>>> import numpy as np
>>> np.set_printoptions(suppress=True, linewidth=140)
>>> X = np.loadtxt("case9.csv", delimiter=",")
>>> X
array([[1., 1., 0., 2., 0.],
       [2., 3., 3., 0., 0.],
       [2., 1., 2., 0., 0.],
       [2., 2., 3., 1., 0.],
       [0., 0., 0., 0., 0.]])
>>> np.abs(np.diag(np.linalg.qr(X)[1])) > 1e-9
array([ True,  True,  True,  True, False])
>>> np.allclose(X[:-1].T @ np.linalg.lstsq(X[:-1].T, X[-1])[0], X[-1])
True
>>> np.round(X @ np.linalg.pinv(X) @ X, 2) + 0
array([[1., 1., 0., 2., 0.],
       [2., 3., 3., 0., 0.],
       [2., 1., 2., 0., 0.],
       [2., 2., 3., 1., 0.],
       [0., 0., 0., 0., 0.]])
>>> np.unique(X.round(6), axis=0).shape
(5, 5)
>>> round(np.trace(np.linalg.pinv(X) @ X), 2)
np.float64(4.0)
>>> proj = np.triu(np.array([[1, 1, 2, 1, 3],
...     [1, 3, 0, 0, 3],
...     [1, 1, 2, 0, 1],
...     [0, 2, 3, 1, 2],
...     [2, 0, 3, 2, 2]]), 1) + np.eye(5)
>>> B = proj @ X @ np.linalg.inv(proj)
>>> np.linalg.matrix_rank(B)
np.int64(4)
>>> blk = np.stack([X, 5 * X, X[::-1]])
>>> np.linalg.matrix_rank(blk.reshape(3, -1))
np.int64(2)
>>> np.linalg.matrix_rank(blk)
array([4, 4, 4])
>>> np.round(np.linalg.norm(blk, axis=(1, 2)), 2)
array([ 7.42, 37.08,  7.42])
>>> blk.sum(axis=0)
array([[ 6.,  6.,  0., 12.,  0.],
       [14., 20., 21.,  1.,  0.],
       [14.,  7., 14.,  0.,  0.],
       [14., 15., 21.,  6.,  0.],
       [ 1.,  1.,  0.,  2.,  0.]])
>>> blk.shape
(3, 5, 5)
>>> np.round(np.linalg.det(blk), 2)
array([0., 0., 0.])
>>> (blk @ X.T).shape
(3, 5, 5)
>>> A = np.load("dump.npy")
>>> A
array([[ 6,  1,  6,  1,  6,  1],
       [-3,  1, -3,  1, -3,  1],
       [ 1,  5,  1,  5,  1,  5],
       [ 6,  1,  6,  1,  6,  1],
       [-3,  1, -3,  1, -3,  1],
       [ 1,  5,  1,  5,  1,  5]])
>>> # looks like rank 2
>>> U, sigma, Vh = np.linalg.svd(A)
>>> V = Vh[:(sigma > 1e-8).sum()]
>>> rng = np.random.default_rng(69986)
>>> x = A[3] + 5 * A[0] + rng.integers(2) * np.eye(6)[5]
>>> x
array([36.,  6., 36.,  6., 36.,  7.])
>>> np.round(np.diag(V.T @ V), 2)
array([0.33, 0.33, 0.33, 0.33, 0.33, 0.33])
>>> B = np.array([[0, 2], [-1, 0], [-1, -2], [-2, 0], [0, -1], [2, -2], [2, 2]])
>>> cent = np.array([[-2, 3, 1, 0, 0, -1, -1, -1, 0, 2, -2],
...     [3, 0, 0, -3, 2, 3, -3, -3, 1, 0, -2]])
>>> K = B @ cent + 0.3 * rng.normal(size=(7, 11))
>>> K.round(2)
array([[  5.87,   0.27,  -0.13,  -6.61,   3.86,   5.83,  -6.22,  -5.68,   1.79,   0.3 ,  -4.21],
       [  2.33,  -2.94,  -0.86,  -0.47,   0.04,   0.89,   1.31,   0.91,  -0.04,  -2.1 ,   2.13],
       [ -4.28,  -3.02,  -0.92,   5.91,  -3.48,  -5.06,   7.48,   6.86,  -1.38,  -2.14,   6.18],
       [  3.89,  -5.81,  -1.87,  -0.02,   0.13,   2.22,   2.11,   1.69,   0.27,  -3.95,   4.05],
       [ -3.3 ,  -0.06,  -0.21,   3.01,  -1.14,  -3.25,   3.13,   2.58,  -1.22,   0.05,   1.81],
       [-10.17,   6.13,   2.02,   5.81,  -3.92,  -7.79,   3.96,   4.41,  -2.14,   3.74,   0.05],
       [  2.17,   5.78,   1.95,  -5.91,   4.15,   4.16,  -8.55,  -8.09,   1.62,   4.37,  -8.44]])
>>> U, sigma, Vh = np.linalg.svd(K)
>>> sigma.round(2)
array([30.92, 18.37,  1.13,  0.91,  0.52,  0.39,  0.27])
>>> np.argmax(sigma[:-1] / (sigma[1:] + 1e-6)) + 1
np.int64(2)
>>> B = U[:, :2] @ np.diag(sigma[:2]) @ Vh[:2]
>>> np.linalg.matrix_rank(K, rtol=0.05)
np.int64(2)
>>> blk = np.stack([K, 2 * K, K[::-1]])
>>> (blk @ K.T).shape
(3, 7, 7)
>>> np.linalg.matrix_rank(blk)
array([7, 7, 7])
>>> np.linalg.matrix_rank(blk.reshape(3, -1))
np.int64(2)
>>> np.round(np.linalg.norm(blk, axis=(1, 2)), 2)
array([36.  , 72.01, 36.  ])
>>> np.round(np.einsum("bij,cij->bc", blk, blk), 2)
array([[1296.25, 2592.5 ,  671.03],
       [2592.5 , 5185.  , 1342.06],
       [ 671.03, 1342.06, 1296.25]])
>>> arr = np.load("mat.npy")
>>> arr
array([[  1,  -4,  16, -64],
       [  1,  -3,   9, -27],
       [  1,  -2,   4,  -8],
       [  1,  -1,   1,  -1],
       [  1,   0,   0,   0],
       [  1,   1,   1,   1],
       [  1,   2,   4,   8],
       [  1,   3,   9,  27],
       [  1,   4,  16,  64],
       [  1,   5,  25, 125],
       [  1,   6,  36, 216],
       [  1,   7,  49, 343],
       [  1,   8,  64, 512]])
>>> # column 3 dominates
>>> blk = np.stack([arr, 2 * arr, arr[::-1]])
>>> (blk @ arr.T).shape
(3, 13, 13)
>>> blk.shape
(3, 13, 4)
>>> B = np.array([[-1, 1, 1], [-1, -2, 2], [1, -2, 2], [-2, 2, 1]])
>>> np.einsum("ik,kj->ji", arr, B)
array([[ 147,   65,   21,    3,   -1,   -3,  -15,  -49, -117, -231, -403, -645, -969],
       [-151,  -65,  -19,   -1,    1,   -1,    5,   31,   89,  191,  349,  575,  881],
       [ -39,  -14,   -3,    0,    1,    6,   21,   52,  105,  186,  301,  456,  657]])
>>> arr @ B
array([[ 147, -151,  -39],
       [  65,  -65,  -14],
       [  21,  -19,   -3],
       [   3,   -1,    0],
       [  -1,    1,    1],
       [  -3,   -1,    6],
       [ -15,    5,   21],
       [ -49,   31,   52],
       [-117,   89,  105],
       [-231,  191,  186],
       [-403,  349,  301],
       [-645,  575,  456],
       [-969,  881,  657]])
>>> np.vstack([arr, B.T]).shape
(16, 4)
>>> np.unique(A.round(6), axis=0).shape
(3, 6)
>>> round(np.trace(np.linalg.pinv(A) @ A), 2)
np.float64(2.0)
>>> try:
...     np.linalg.inv(A)
... except np.linalg.LinAlgError as e:
...     print("failed:", e)
... 
failed: Singular matrix
>>> B = np.c_[arr[:, :2] @ np.array([[0, 0], [-2, 0]]), np.array([7, 2, 3, 4, 8, 2, 4, 8, 3, 2, 5, 2, 5])]
>>> B
array([[  8,   0,   7],
       [  6,   0,   2],
       [  4,   0,   3],
       [  2,   0,   4],
       [  0,   0,   8],
       [ -2,   0,   2],
       [ -4,   0,   4],
       [ -6,   0,   8],
       [ -8,   0,   3],
       [-10,   0,   2],
       [-12,   0,   5],
       [-14,   0,   2],
       [-16,   0,   5]])
>>> np.round(np.linalg.lstsq(arr, B[:, 0])[0], 2) + 0
array([ 0., -2.,  0.,  0.])
>>> np.round(np.linalg.norm(np.linalg.qr(arr)[0].T @ B, axis=0) ** 2 / ((B ** 2).sum(axis=0) + 1e-12), 2)
array([1. , 0. , 0.8])
>>> np.round(np.linalg.norm(B - arr @ np.linalg.lstsq(arr, B)[0], axis=0), 2) + 0
array([0.  , 0.  , 7.69])
>>> rk = np.linalg.matrix_rank(B)
>>> rk
np.int64(2)
>>> ns = np.linalg.svd(B)[2][rk:].T
>>> [int(np.linalg.matrix_rank(np.delete(B, i, axis=0))) for i in range(13)]
[2, 2, 2, 2, 2, 2, 2, 2, 2, 2, 2, 2, 2]
>>> ns.shape
(3, 1)
>>> np.allclose(B @ ns, 0)
True
>>> np.linalg.matrix_rank(B.T @ B), np.linalg.matrix_rank(B @ B.T)
(np.int64(2), np.int64(2))
>>> B @ ns
array([[0.],
       [0.],
       [0.],
       [0.],
       [0.],
       [0.],
       [0.],
       [0.],
       [0.],
       [0.],
       [0.],
       [0.],
       [0.]])
>>> B = np.array([[0, 0], [-2, 1]])
>>> F = np.kron(np.eye(2, dtype=int), B)
>>> F
array([[ 0,  0,  0,  0],
       [-2,  1,  0,  0],
       [ 0,  0,  0,  0],
       [ 0,  0, -2,  1]])
>>> # rows 0 and 2 are equal
>>> U, sigma, Vh = np.linalg.svd(F)
>>> V = Vh[:(sigma > 1e-8).sum()]
>>> x = F[3] + -2 * F[1] + rng.integers(2) * np.eye(4)[2]
>>> x
array([ 4., -2., -1.,  1.])
>>> np.round(np.diag(V.T @ V), 2)
array([0.8, 0.2, 0.8, 0.2])
>>> (np.linalg.matrix_power((F != 0) + (F.T != 0) + np.eye(4), 4) > 0).astype(int)
array([[1, 1, 0, 0],
       [1, 1, 0, 0],
       [0, 0, 1, 1],
       [0, 0, 1, 1]])
>>> np.round(np.sort(np.linalg.eigvals(F).real), 2)
array([0., 0., 1., 1.])
>>> proj = np.triu(np.array([[3, -1, 0, 2], [5, -1, -2, -3], [-5, 1, 0, 5], [4, 2, 5, 4]]), 1) + np.eye(4)
>>> B = proj @ F @ np.linalg.inv(proj)
>>> B
array([[  2.,   1.,  -2.,  11.],
       [ -2.,  -1.,   4., -22.],
       [  0.,   0., -10.,  55.],
       [  0.,   0.,  -2.,  11.]])
>>> round(float(np.linalg.det(B)), 2)
0.0
>>> np.round(np.poly(B), 2) + 0
array([ 1., -2.,  1.,  0.,  0.])
>>> proj @ F - F @ proj
array([[  2.,  -1.,  -4.,   2.],
       [  0.,  -2.,   8.,   4.],
       [  0.,   0., -10.,   5.],
       [  0.,   0.,   0.,  10.]])
>>> np.trace(B), np.trace(F)
(np.float64(2.0), np.int64(2))
